% ipython --no-banner

In [1]: import numpy as np

In [2]: from numpy import linalg as LA

In [3]: np.set_printoptions(precision=1, suppress=True, linewidth=200)

In [4]: rd = lambda a: np.round(a, 1) + 0

In [5]: E = np.load("case2.npy")

In [6]: E
Out[6]: 
array([[  2.1,  -6.5,   4.1,  12.2,  11.3,   7.8],
       [  3.5,   6. ,   1.9, -10.2,   9.1, -12.7],
       [  5.2,   1.3, -12.1,  -9.6,  -9. ,   7.3],
       [ -6. , -15.5,   4.8,  -0.3,   4.8,   8.8],
       [  9. , -11. ,  -4. ,   8.8,   9.9,  -2.2],
       [ -8.5,  -4.2,  -5.3,  -7.3,  -0.4,  15.1],
       [  6.8,  -2.2,  15.3,  -5.9,  -7.7,  -4.4],
       [ 13.2,  -6.6, -11.6,   6.4,   0.3,   2.2],
       [ -3.5, -15.7,   6.9,  -7.6,   0.5,   6. ],
       [ -7.8, -13.3,   5.9,  -8.2,  -7.7,  -1. ],
       [ -3.1,  13.4,  -6.7,   4.6,  11.9,   2.1],
       [  4.8,  18. ,  -1.6,  -0.1,  -7.1,  -1.4],
       [ -6.8, -13.7,  10.8,   5.2,   3.5,  -2.8],
       [ 10.5,  10.6,  -0.2,   9.1,   5.5,  -8.1],
       [ -4.2,   4.3,  -2.8,   3.5,   1. , -18.5]])

In [7]: dist = LA.norm(E[:, None] - E[None], axis=-1)

In [8]: LA.matrix_rank(dist ** 2)
Out[8]: np.int64(8)

In [9]: dist.mean(axis=1).argmax()
Out[9]: np.int64(11)

In [10]: np.unravel_index(dist.round(6).argmax(), dist.shape)
Out[10]: (np.int64(3), np.int64(11))

In [11]: dist[10].round(6).argsort(kind="stable")[:4]
Out[11]: array([10, 13, 11,  1])

In [12]: np.flatnonzero(dist[10] < dist.mean() / 2)
Out[12]: array([10])

In [13]: def softmax(z):
    ...:     e = np.exp(z - z.max(axis=-1, keepdims=True))
    ...:     return e / e.sum(axis=-1, keepdims=True)
    ...: 

In [14]: rd(softmax(E[5] + -1))
Out[14]: array([0., 0., 0., 0., 0., 1.])

In [15]: rd(softmax(E).sum(axis=1))
Out[15]: array([1., 1., 1., 1., 1., 1., 1., 1., 1., 1., 1., 1., 1., 1., 1.])

In [16]: rd(softmax(E[5]))
Out[16]: array([0., 0., 0., 0., 0., 1.])

In [17]: att = E @ E.T / np.sqrt(6)

In [18]: softmax(att).round(6).argmax(axis=1)
Out[18]: array([ 0,  1,  2,  3,  4,  5,  6,  7,  8,  9, 10, 11, 12, 13, 14])

In [19]: softmax(att)[5] @ E
Out[19]: array([-8.5, -4.2, -5.3, -7.3, -0.4, 15.1])
